In [1]: import numpy as np

In [2]: from numpy import linalg as LA

In [3]: np.set_printoptions(precision=3, suppress=True, linewidth=140, legacy="1.25")

In [4]: feats = np.array([[0, 0, 0, 0, 6, 0, 0, 0],
   ...:     [0, 0, 4, 0, 0, 0, 0, 0],
   ...:     [0, 0, 0, 0, 0, 0, 0, 0],
   ...:     [0, 0, 0, 0, 0, 0, 0, 0],
   ...:     [0, 0, 0, 0, 0, 9, 0, 0],
   ...:     [0, 5, 0, 0, 0, 0, 0, 0],
   ...:     [0, 0, 0, 0, 0, 0, 0, 8],
   ...:     [8, 0, 0, 0, 0, 0, 0, 0]])

In [5]: # 2 groups of indices that never mix

In [6]: out = np.array([[3, 1, 2],
   ...:     [-3, 4, -2],
   ...:     [5, 2, 0],
   ...:     [0, 0, -4],
   ...:     [2, 4, 4],
   ...:     [-5, 0, 0],
   ...:     [5, -3, -4],
   ...:     [-1, 0, 0]])

In [7]: print(LA.matrix_rank(feats @ out))
3

In [8]: print(np.einsum("ij->j", feats))
[8 5 4 0 6 9 0 8]

In [9]: print(np.einsum("ik,kj->ij", feats, out))
[[ 12  24  24]
 [ 20   8   0]
 [  0   0   0]
 [  0   0   0]
 [-45   0   0]
 [-15  20 -10]
 [ -8   0   0]
 [ 24   8  16]]

In [10]: print(np.vstack([feats, out.T]).shape)
(11, 8)

In [11]: out @ feats
Traceback (most recent call last):
  Cell In[11], line 1
    out @ feats
ValueError: matmul: Input operand 1 has a mismatch in its core dimension 0, with gufunc signature (n?,k),(k,m?)->(n?,m?) (size 8 is different from 3)


In [12]: print(feats @ out)
[[ 12  24  24]
 [ 20   8   0]
 [  0   0   0]
 [  0   0   0]
 [-45   0   0]
 [-15  20 -10]
 [ -8   0   0]
 [ 24   8  16]]

In [13]: print(LA.matrix_rank(np.vstack([feats, out.T])))
8

In [14]: print(round(LA.det(feats), 3))
0.0

In [15]: print((feats != 0).astype(int))
[[0 0 0 0 1 0 0 0]
 [0 0 1 0 0 0 0 0]
 [0 0 0 0 0 0 0 0]
 [0 0 0 0 0 0 0 0]
 [0 0 0 0 0 1 0 0]
 [0 1 0 0 0 0 0 0]
 [0 0 0 0 0 0 0 1]
 [1 0 0 0 0 0 0 0]]

In [16]: print(np.flatnonzero(LA.matrix_power((feats != 0) + (feats.T != 0) + np.eye(8), 8)[1]))
[0 1 2 4 5 6 7]
